$ ipython --no-banner

In [1]: import numpy as np

In [2]: import numpy.linalg as la

In [3]: np.set_printoptions(precision=2, suppress=True, linewidth=140)

In [4]: def tidy(a):
   ...:     return np.round(a, 2) + 0
   ...: 

In [5]: mat = np.loadtxt("sample10.csv", delimiter=",")

In [6]: mat
Out[6]: 
array([[ 0.5 ,  1.51,  0.1 ],
       [ 0.7 ,  2.12, -0.8 ],
       [ 0.3 ,  0.89, -0.4 ],
       [ 0.7 ,  2.07,  1.  ],
       [ 1.3 ,  3.9 , -1.  ],
       [ 1.3 ,  3.86, -0.6 ],
       [ 0.1 ,  0.34,  0.5 ],
       [-0.2 , -0.55, -0.9 ],
       [-0.2 , -0.5 ,  0.1 ],
       [ 1.1 ,  3.24,  0.4 ],
       [-0.6 , -1.75, -0.7 ],
       [ 2.7 ,  8.12,  1.3 ],
       [-0.6 , -1.74,  0.8 ],
       [ 1.5 ,  4.46, -0.3 ],
       [ 0.3 ,  0.97, -0.3 ],
       [-0.4 , -1.23,  0.3 ],
       [ 0.3 ,  0.9 , -0.1 ],
       [-0.2 , -0.57, -0.2 ],
       [-0.6 , -1.81, -0.9 ],
       [ 1.  ,  2.92,  0.4 ],
       [-0.5 , -1.54,  1.3 ],
       [-0.2 , -0.59,  0.2 ],
       [ 0.5 ,  1.38, -0.5 ],
       [-0.2 , -0.54,  0.8 ],
       [ 0.3 ,  0.82, -0.3 ],
       [ 1.6 ,  4.85, -0.6 ],
       [-1.7 , -5.17, -1.4 ],
       [-0.6 , -1.81,  0.4 ],
       [-0.4 , -1.16,  0.  ],
       [ 0.5 ,  1.53,  1.8 ],
       [ 0.  ,  0.04,  0.2 ],
       [-1.4 , -4.26, -0.9 ],
       [ 0.  ,  0.04, -1.8 ],
       [-0.3 , -0.91,  0.2 ]])

In [7]: z = mat[:, 1] > np.median(mat[:, 1])

In [8]: r0 = mat[z].mean(axis=0) - mat[~z].mean(axis=0)

In [9]: tidy((((mat - mat.mean(axis=0)) @ r0 > 0) == z).mean())
Out[9]: np.float64(0.97)

In [10]: ((mat - mat.mean(axis=0)) @ r0 > 0).astype(int)
Out[10]: array([1, 1, 1, 1, 1, 1, 0, 0, 0, 1, 0, 1, 0, 1, 1, 0, 1, 0, 0, 1, 0, 0, 1, 0, 1, 1, 0, 0, 0, 1, 0, 0, 0, 0])

In [11]: np.argsort(-np.abs(r0).round(6), kind="stable")
Out[11]: array([1, 0, 2])

In [12]: B = np.c_[mat[:, :2] @ np.array([[-1, -1], [-1, 0]]), np.array([-5, -3, -2, -3, -4, -3, 3, 2, 5, -3, 5, 1, -1, 3, 4, 3, -4, 3, -3, 3, -3, -1, -5, -5, -5, -4, -4, -3, -3, -5, 4, 3, 3, -3])]

In [13]: tidy(B)
Out[13]: 
array([[ -2.01,  -0.5 ,  -5.  ],
       [ -2.82,  -0.7 ,  -3.  ],
       [ -1.19,  -0.3 ,  -2.  ],
       [ -2.77,  -0.7 ,  -3.  ],
       [ -5.2 ,  -1.3 ,  -4.  ],
       [ -5.16,  -1.3 ,  -3.  ],
       [ -0.44,  -0.1 ,   3.  ],
       [  0.75,   0.2 ,   2.  ],
       [  0.7 ,   0.2 ,   5.  ],
       [ -4.34,  -1.1 ,  -3.  ],
       [  2.35,   0.6 ,   5.  ],
       [-10.82,  -2.7 ,   1.  ],
       [  2.34,   0.6 ,  -1.  ],
       [ -5.96,  -1.5 ,   3.  ],
       [ -1.27,  -0.3 ,   4.  ],
       [  1.63,   0.4 ,   3.  ],
       [ -1.2 ,  -0.3 ,  -4.  ],
       [  0.77,   0.2 ,   3.  ],
       [  2.41,   0.6 ,  -3.  ],
       [ -3.92,  -1.  ,   3.  ],
       [  2.04,   0.5 ,  -3.  ],
       [  0.79,   0.2 ,  -1.  ],
       [ -1.88,  -0.5 ,  -5.  ],
       [  0.74,   0.2 ,  -5.  ],
       [ -1.12,  -0.3 ,  -5.  ],
       [ -6.45,  -1.6 ,  -4.  ],
       [  6.87,   1.7 ,  -4.  ],
       [  2.41,   0.6 ,  -3.  ],
       [  1.56,   0.4 ,  -3.  ],
       [ -2.03,  -0.5 ,  -5.  ],
       [ -0.04,   0.  ,   4.  ],
       [  5.66,   1.4 ,   3.  ],
       [ -0.04,   0.  ,   3.  ],
       [  1.21,   0.3 ,  -3.  ]])

In [14]: tidy(la.norm(B - mat @ la.lstsq(mat, B)[0], axis=0))
Out[14]: array([ 0.  ,  0.  , 19.15])

In [15]: la.matrix_rank(np.c_[mat, B])
Out[15]: np.int64(4)

In [16]: tidy(la.norm(la.qr(mat)[0].T @ B, axis=0) ** 2 / ((B ** 2).sum(axis=0) + 1e-12))
Out[16]: array([1.  , 1.  , 0.14])
